$ ipython --no-banner

In [1]: import numpy as np

In [2]: np.set_printoptions(precision=3, suppress=True, linewidth=120)

In [3]: rd = lambda a: np.round(a, 3) + 0

In [4]: K = np.load("mat.npy")

In [5]: print(K)
[[ 0  0  4  0  3  0]
 [30  0  0  0  0  0]
 [ 0  5 10  2  9  5]
 [18  0  0  0  0  0]
 [30  0  0  0  0  0]
 [ 0  9 19  0  4  5]
 [ 0 14 14 24 12 10]
 [ 0  1  6  4 11  4]
 [ 0  1 11  0  8  3]
 [21  0  0  0  0  0]
 [ 0  5 15  0  6  4]
 [12  0  0  7  0  0]
 [21  0  0  0  0  0]
 [ 0 13 23  9 20 13]
 [ 3  0  0  7  0  0]
 [ 0  0  0  9  0  0]
 [ 3  0  0  7  0  0]
 [ 0  0  0  0  0  0]
 [ 6 10  0 34  2  4]
 [ 0  8 18  4 18 10]
 [ 0  3  8  0  1  1]]

In [6]: x = np.array([1, -2, 2, 1, -2, -2])

In [7]: x @ K
ValueError: matmul: Input operand 1 has a mismatch in its core dimension 0, with gufunc signature (n?,k),(k,m?)->(n?,m?) (size 21 is different from 6)


In [8]: print(K @ x)
[  2  30 -16  18  30   2 -20 -16  -2  21   0  19  21 -37  10   9  10   0   8 -32   6]

In [9]: print(np.sign((K @ x).round(6)))
[ 1  1 -1  1  1  1 -1 -1 -1  1  0  1  1 -1  1  1  1  0  1 -1  1]

In [10]: print((K * x).sum(axis=1))
[  2  30 -16  18  30   2 -20 -16  -2  21   0  19  21 -37  10   9  10   0   8 -32   6]

In [11]: print(K * x)
[[  0   0   8   0  -6   0]
 [ 30   0   0   0   0   0]
 [  0 -10  20   2 -18 -10]
 [ 18   0   0   0   0   0]
 [ 30   0   0   0   0   0]
 [  0 -18  38   0  -8 -10]
 [  0 -28  28  24 -24 -20]
 [  0  -2  12   4 -22  -8]
 [  0  -2  22   0 -16  -6]
 [ 21   0   0   0   0   0]
 [  0 -10  30   0 -12  -8]
 [ 12   0   0   7   0   0]
 [ 21   0   0   0   0   0]
 [  0 -26  46   9 -40 -26]
 [  3   0   0   7   0   0]
 [  0   0   0   9   0   0]
 [  3   0   0   7   0   0]
 [  0   0   0   0   0   0]
 [  6 -20   0  34  -4  -8]
 [  0 -16  36   4 -36 -20]
 [  0  -6  16   0  -2  -2]]

In [12]: print(K @ np.eye(6)[4])
[ 3.  0.  9.  0.  0.  4. 12. 11.  8.  0.  6.  0.  0. 20.  0.  0.  0.  0.  2. 18.  1.]

In [13]: x = np.array([-3, -2, 2, 4, 4, -4])

In [14]: y = K @ x

In [15]: print(y)
[ 20 -90  34 -54 -90  16 104  54  40 -63  28  -8 -63  84  19  36  19   0  90  68  10]

In [16]: print(rd(np.linalg.pinv(K) @ K))
[[1. 0. 0. 0. 0. 0.]
 [0. 1. 0. 0. 0. 0.]
 [0. 0. 1. 0. 0. 0.]
 [0. 0. 0. 1. 0. 0.]
 [0. 0. 0. 0. 1. 0.]
 [0. 0. 0. 0. 0. 1.]]

In [17]: print(rd(np.linalg.lstsq(K, y)[0]))
[-3. -2.  2.  4.  4. -4.]

In [18]: rng = np.random.default_rng(15)

In [19]: y = y + 0.02 * rng.normal(size=21)

In [20]: print(rd(y))
[ 19.971 -90.019  34.008 -54.01  -89.989  16.016 103.971  54.02   39.988 -62.958  28.015  -8.011 -62.996  84.004
  19.007  36.028  19.011   0.033  90.013  67.996   9.97 ]

In [21]: b, *_ = np.linalg.lstsq(K, y)

In [22]: print([round(float(np.linalg.norm(np.linalg.solve(K.T @ K + lam * np.eye(6), K.T @ y))), 2) for lam in (0, 1, 10, 100)])
[8.05, 7.44, 6.51, 4.78]

In [23]: print(rd(K.T @ (y - K @ b)))
[0. 0. 0. 0. 0. 0.]

In [24]: print(rd(b))
[-3.    -2.011  2.002  4.001  3.993 -3.981]

In [25]: B = K + rng.integers(-2, 3, (21, 5)) @ rng.integers(-2, 3, (5, 6))

In [26]: print(B)
[[-1  4  6 -7 10  1]
 [29  1  0 -3  2 -2]
 [ 0  3 11  4  6  5]
 [24  3 -3  4 -4 -3]
 [31  2  2  1  1  2]
 [-1  4 23  5  0 12]
 [ 2 11  9 32  4  5]
 [ 0  7 12  4 15  4]
 [ 3  7 14  1 10  3]
 [19  2  7 -4  5  5]
 [-6  5 21 -2 10  4]
 [15  3 -3 12 -3 -6]
 [24  1 -4  3 -4 -6]
 [ 2 19 23  7 24 11]
 [-3 -3  5  9  0  0]
 [ 2  2 -4 15 -4 -8]
 [ 5  1  0  9 -1  1]
 [-6 -6  7  0  1  9]
 [10 16  1 36  3  3]
 [-3  1 13  7 13  7]
 [ 3  5  4  1  0 -2]]

In [27]: print(np.linalg.matrix_rank(B - K, tol=1e-8))
5

In [28]: print(B - K)
[[-1  4  2 -7  7  1]
 [-1  1  0 -3  2 -2]
 [ 0 -2  1  2 -3  0]
 [ 6  3 -3  4 -4 -3]
 [ 1  2  2  1  1  2]
 [-1 -5  4  5 -4  7]
 [ 2 -3 -5  8 -8 -5]
 [ 0  6  6  0  4  0]
 [ 3  6  3  1  2  0]
 [-2  2  7 -4  5  5]
 [-6  0  6 -2  4  0]
 [ 3  3 -3  5 -3 -6]
 [ 3  1 -4  3 -4 -6]
 [ 2  6  0 -2  4 -2]
 [-6 -3  5  2  0  0]
 [ 2  2 -4  6 -4 -8]
 [ 2  1  0  2 -1  1]
 [-6 -6  7  0  1  9]
 [ 4  6  1  2  1 -1]
 [-3 -7 -5  3 -5 -3]
 [ 3  2 -4  1 -1 -3]]

In [29]: W0 = np.loadtxt("data.csv", delimiter=",")

In [30]: print(rd(W0))
[[ 0.209  0.207 -0.152  0.037  0.025  0.056  0.307]
 [ 0.207  0.528  0.019 -0.233  0.048  0.358  0.146]
 [-0.152  0.019  0.481 -0.234  0.378 -0.05  -0.161]
 [ 0.037 -0.233 -0.234  0.248 -0.103 -0.205  0.153]
 [ 0.025  0.048  0.378 -0.103  0.533 -0.202  0.226]
 [ 0.056  0.358 -0.05  -0.205 -0.202  0.399 -0.153]
 [ 0.307  0.146 -0.161  0.153  0.226 -0.153  0.604]]

In [31]: evals, vecs = np.linalg.eigh(W0)

In [32]: x = np.array([3, -1, 0, 0, 1, -2, -2])

In [33]: print(rd(np.linalg.eigvalsh(W0[1:, 1:])))
[0.    0.    0.    0.791 1.    1.   ]

In [34]: print(rd(x @ W0 @ x / (x @ x)), rd(evals[0]), rd(evals[-1]))
0.111 0.0 1.0

In [35]: print(rd(np.abs(W0).sum(axis=1).max()), rd(np.abs(evals).max()))
1.75 1.0

In [36]: print(rd(vecs * np.maximum(evals, 0) @ vecs.T))
[[ 0.209  0.207 -0.152  0.037  0.025  0.056  0.307]
 [ 0.207  0.528  0.019 -0.233  0.048  0.358  0.146]
 [-0.152  0.019  0.481 -0.234  0.378 -0.05  -0.161]
 [ 0.037 -0.233 -0.234  0.248 -0.103 -0.205  0.153]
 [ 0.025  0.048  0.378 -0.103  0.533 -0.202  0.226]
 [ 0.056  0.358 -0.05  -0.205 -0.202  0.399 -0.153]
 [ 0.307  0.146 -0.161  0.153  0.226 -0.153  0.604]]

In [37]: print(rd(vecs * np.abs(evals) @ vecs.T))
[[ 0.209  0.207 -0.152  0.037  0.025  0.056  0.307]
 [ 0.207  0.528  0.019 -0.233  0.048  0.358  0.146]
 [-0.152  0.019  0.481 -0.234  0.378 -0.05  -0.161]
 [ 0.037 -0.233 -0.234  0.248 -0.103 -0.205  0.153]
 [ 0.025  0.048  0.378 -0.103  0.533 -0.202  0.226]
 [ 0.056  0.358 -0.05  -0.205 -0.202  0.399 -0.153]
 [ 0.307  0.146 -0.161  0.153  0.226 -0.153  0.604]]

In [38]: print(rd(np.abs(np.linalg.eigvals(W0)).max()))
1.0

In [39]: assert W0 == W0.T
ValueError: The truth value of an array with more than one element is ambiguous. Use a.any() or a.all()


In [40]: W0.inv()
AttributeError: 'numpy.ndarray' object has no attribute 'inv'


In [41]: print(rd(np.sort(np.abs(np.linalg.eigvals(W0)))))
[0. 0. 0. 0. 1. 1. 1.]

In [42]: np.linalg.determinant(W0)
AttributeError: module 'numpy.linalg' has no attribute 'determinant'


In [43]: print(rd(np.linalg.matrix_power(W0, 4)))
[[ 0.209  0.207 -0.152  0.037  0.025  0.056  0.307]
 [ 0.207  0.528  0.019 -0.233  0.048  0.358  0.146]
 [-0.152  0.019  0.481 -0.234  0.378 -0.05  -0.161]
 [ 0.037 -0.233 -0.234  0.248 -0.103 -0.205  0.153]
 [ 0.025  0.048  0.378 -0.103  0.533 -0.202  0.226]
 [ 0.056  0.358 -0.05  -0.205 -0.202  0.399 -0.153]
 [ 0.307  0.146 -0.161  0.153  0.226 -0.153  0.604]]

In [44]: u = np.array([0, 0, 1, -2, 0, -2, -1])

In [45]: A = u[np.abs(np.subtract.outer(np.arange(7), np.arange(7)))]

In [46]: print(A)
[[ 0  0  1 -2  0 -2 -1]
 [ 0  0  0  1 -2  0 -2]
 [ 1  0  0  0  1 -2  0]
 [-2  1  0  0  0  1 -2]
 [ 0 -2  1  0  0  0  1]
 [-2  0 -2  1  0  0  0]
 [-1 -2  0 -2  1  0  0]]

In [47]: lab = rng.permutation(7)

In [48]: print(lab)
[5 2 4 6 1 0 3]

In [49]: B = A[lab][:, lab]

In [50]: print(rd(np.sort(np.abs(np.linalg.eigvals(B)))))
[0.865 1.019 2.128 2.64  3.505 3.558 4.666]

In [51]: print(np.diag(B))
[0 0 0 0 0 0 0]

In [52]: print(np.allclose(B, A))
False
